% ipython --no-banner

In [1]: import numpy as np

In [2]: from numpy import linalg as LA

In [3]: np.set_printoptions(precision=3, suppress=True, linewidth=140, floatmode="fixed")

In [4]: m1 = np.load("case14.npy")

In [5]: m1
Out[5]: 
array([[-1.000,  1.000, -2.000,  0.000, -3.000,  0.000,  0.000,  0.000],
       [-1.000, -3.000, -1.000, -2.000,  3.000,  0.000,  0.000,  0.000],
       [ 2.000,  1.000, -3.000, -2.000,  1.000,  0.000,  0.000,  0.000],
       [-1.000,  0.000,  0.000,  1.000,  2.000,  0.000,  0.000,  0.000],
       [-3.000, -1.000,  0.000,  3.000, -2.000,  0.000,  0.000,  0.000],
       [ 0.000,  0.000,  0.000,  0.000,  0.000, -3.000, -3.000,  1.000],
       [ 0.000,  0.000,  0.000,  0.000,  0.000, -1.000, -1.000, -4.000],
       [ 0.000,  0.000,  0.000,  0.000,  0.000,  3.000, -5.000, -2.000]])

In [6]: O, r_ = LA.qr(m1)

In [7]: np.abs(np.diag(r_))
Out[7]: array([4.000, 2.990, 3.658, 1.315, 3.077, 4.359, 5.804, 4.111])

In [8]: O.shape, r_.shape
Out[8]: ((8, 8), (8, 8))

In [9]: r_
Out[9]: 
array([[ 4.000,  1.750, -0.750, -3.000,  1.500,  0.000,  0.000,  0.000],
       [ 0.000,  2.990, -0.230,  2.091, -3.889,  0.000,  0.000,  0.000],
       [ 0.000,  0.000,  3.658,  1.703,  0.063,  0.000,  0.000,  0.000],
       [ 0.000,  0.000,  0.000, -1.315, -0.397,  0.000,  0.000,  0.000],
       [ 0.000,  0.000,  0.000,  0.000, -3.077,  0.000,  0.000,  0.000],
       [ 0.000,  0.000,  0.000,  0.000,  0.000,  4.359, -1.147, -1.147],
       [ 0.000,  0.000,  0.000,  0.000,  0.000,  0.000,  5.804,  1.669],
       [ 0.000,  0.000,  0.000,  0.000,  0.000,  0.000,  0.000,  4.111]])

In [10]: np.allclose(r_.T @ r_, m1.T @ m1)
Out[10]: True

In [11]: Uu, s, VT = LA.svd(r_, full_matrices=False)

In [12]: np.round(Uu.T @ Uu, 3) + 0
Out[12]: 
array([[1.000, 0.000, 0.000, 0.000, 0.000, 0.000, 0.000, 0.000],
       [0.000, 1.000, 0.000, 0.000, 0.000, 0.000, 0.000, 0.000],
       [0.000, 0.000, 1.000, 0.000, 0.000, 0.000, 0.000, 0.000],
       [0.000, 0.000, 0.000, 1.000, 0.000, 0.000, 0.000, 0.000],
       [0.000, 0.000, 0.000, 0.000, 1.000, 0.000, 0.000, 0.000],
       [0.000, 0.000, 0.000, 0.000, 0.000, 1.000, 0.000, 0.000],
       [0.000, 0.000, 0.000, 0.000, 0.000, 0.000, 1.000, 0.000],
       [0.000, 0.000, 0.000, 0.000, 0.000, 0.000, 0.000, 1.000]])

In [13]: s / s[0]
Out[13]: array([1.000, 0.997, 0.783, 0.651, 0.567, 0.555, 0.313, 0.108])

In [14]: s
Out[14]: array([6.555, 6.538, 5.130, 4.265, 3.720, 3.636, 2.052, 0.707])

In [15]: round(np.sqrt((s ** 2).sum()), 3), np.round(LA.norm(r_), 3)
Out[15]: (np.float64(12.728), np.float64(12.728))

In [16]: rng = np.random.default_rng(647)

In [17]: lab = rng.permutation(8)

In [18]: lab
Out[18]: array([7, 1, 0, 6, 4, 3, 5, 2])

In [19]: out = m1[lab][:, lab]

In [20]: np.allclose(out, m1)
Out[20]: False

In [21]: out
Out[21]: 
array([[-2.000,  0.000,  0.000, -5.000,  0.000,  0.000,  3.000,  0.000],
       [ 0.000, -3.000, -1.000,  0.000,  3.000, -2.000,  0.000, -1.000],
       [ 0.000,  1.000, -1.000,  0.000, -3.000,  0.000,  0.000, -2.000],
       [-4.000,  0.000,  0.000, -1.000,  0.000,  0.000, -1.000,  0.000],
       [ 0.000, -1.000, -3.000,  0.000, -2.000,  3.000,  0.000,  0.000],
       [ 0.000,  0.000, -1.000,  0.000,  2.000,  1.000,  0.000,  0.000],
       [ 1.000,  0.000,  0.000, -3.000,  0.000,  0.000, -3.000,  0.000],
       [ 0.000,  1.000,  2.000,  0.000,  1.000, -2.000,  0.000, -3.000]])
